% python3 -q
>>> import numpy as np
>>> from numpy import linalg as LA
>>> np.set_printoptions(precision=2, suppress=True, linewidth=160, legacy="1.25")
>>> rnd = lambda a: np.round(a, 2) + 0
>>> A = np.load("case12.npy")
>>> A
array([[ 0., -1., -4.,  1., -1.,  0.,  0.,  0.,  0.,  0.,  0.],
       [-2.,  5., -5., -2.,  4., -1.,  0.,  0.,  0.,  0.,  0.],
       [ 4., -3., -2.,  2., -4., -2.,  0.,  0.,  0.,  0.,  0.],
       [ 3., -4.,  5., -2., -1.,  4.,  0.,  0.,  0.,  0.,  0.],
       [-1., -3.,  5.,  4.,  5.,  2.,  0.,  0.,  0.,  0.,  0.],
       [-4., -3.,  4., -5.,  2., -1.,  0.,  0.,  0.,  0.,  0.],
       [ 0.,  0.,  0.,  0.,  0.,  0.,  3., -4., -3.,  4.,  0.],
       [ 0.,  0.,  0.,  0.,  0.,  0.,  4., -1., -1., -2., -2.],
       [ 0.,  0.,  0.,  0.,  0.,  0.,  5.,  2., -4., -3., -4.],
       [ 0.,  0.,  0.,  0.,  0.,  0.,  5., -3.,  4.,  2., -1.],
       [ 0.,  0.,  0.,  0.,  0.,  0., -4.,  4., -2.,  0.,  1.]])
>>> q, evecs = LA.qr(A[:, :7])[0], LA.qr(A[:, 7:])[0]
>>> s = LA.svd(q.T @ evecs, compute_uv=False)
>>> (s > 0.9).sum()
1
>>> rnd(LA.norm(q @ q.T - evecs @ evecs.T, 2))
1.0
>>> x0 = np.array([0, 2, 1, 2, 1, 3, 3, 3, 1, 1, 0])
>>> h = np.maximum(A @ x0, 0)
>>> h
array([ 0.,  2.,  0.,  4., 18.,  0.,  0.,  6., 14., 12.,  0.])
>>> A.T @ h
array([-10., -60., 100.,  60.,  94.,  50., 154., -14., -14., -30., -80.])
>>> rng = np.random.default_rng(2249)
>>> lab = rng.permutation(11)
>>> lab
array([ 5,  2, 10,  3,  8,  9,  6,  1,  7,  4,  0])
>>> other = A[lab][:, lab]
>>> np.allclose(other, A)
False
>>> np.trace(other)
6.0
>>> rnd(np.sort(np.abs(LA.eigvals(other))))
array([0.36, 3.7 , 4.27, 4.27, 4.42, 4.42, 5.78, 5.78, 6.44, 8.94, 8.94])
>>> np.diag(other)
array([-1., -2.,  1., -2., -4.,  2.,  3.,  5., -1.,  5.,  0.])
>>> f = np.array([2, 1, 1, 0, 2, 2, 0, 0, 2, 0, 1])
>>> other = A + np.outer(f, np.eye(11)[10])
>>> LA.matrix_rank(LA.inv(other) - LA.inv(A), tol=1e-8)
1
>>> rnd(LA.det(other) / LA.det(A)), rnd(1 + LA.solve(A, f)[10])
(0.31, 0.31)
>>> F = np.load("a.npy")
>>> F
array([[-5.05, -2.84, -0.64,  2.2 ,  2.7 ],
       [-5.49,  5.98, -0.22,  1.53,  2.41],
       [ 2.21,  1.75, -3.17, -1.74,  5.17],
       [-5.06, -1.82,  1.06,  2.84,  3.43],
       [ 0.09,  2.38, -2.61, -2.78,  3.74],
       [ 1.61,  1.73, -2.04, -1.65,  4.14],
       [-4.96,  3.24,  0.71,  0.24,  4.33],
       [-1.1 ,  0.64, -3.49, -0.65,  4.74],
       [-4.71, -2.22,  1.84,  2.76,  2.49],
       [-5.09, -2.42, -1.22,  1.39,  4.48],
       [ 0.73,  0.09, -0.3 , -1.94,  3.39],
       [-6.36, -4.47, -0.4 ,  1.95,  3.18],
       [-5.55,  3.36, -0.08, -0.34,  3.75],
       [ 1.49,  1.74, -2.69, -1.37,  4.37],
       [ 1.78,  2.8 , -0.57, -1.15,  4.48]])
>>> cen = (F - F.mean(axis=0)) / F.std(axis=0)
>>> np.argwhere(np.abs(cen) > 2)
array([], shape=(0, 2), dtype=int64)
>>> c = LA.lstsq(np.delete(cen, 0, axis=1), cen[:, 0])[0]
>>> rnd(1 - np.var(cen[:, 0] - np.delete(cen, 0, axis=1) @ c))
0.74
>>> rnd(c)
array([-0.14, -0.07, -0.83,  0.07])
>>> np.abs(c).argmax()
2
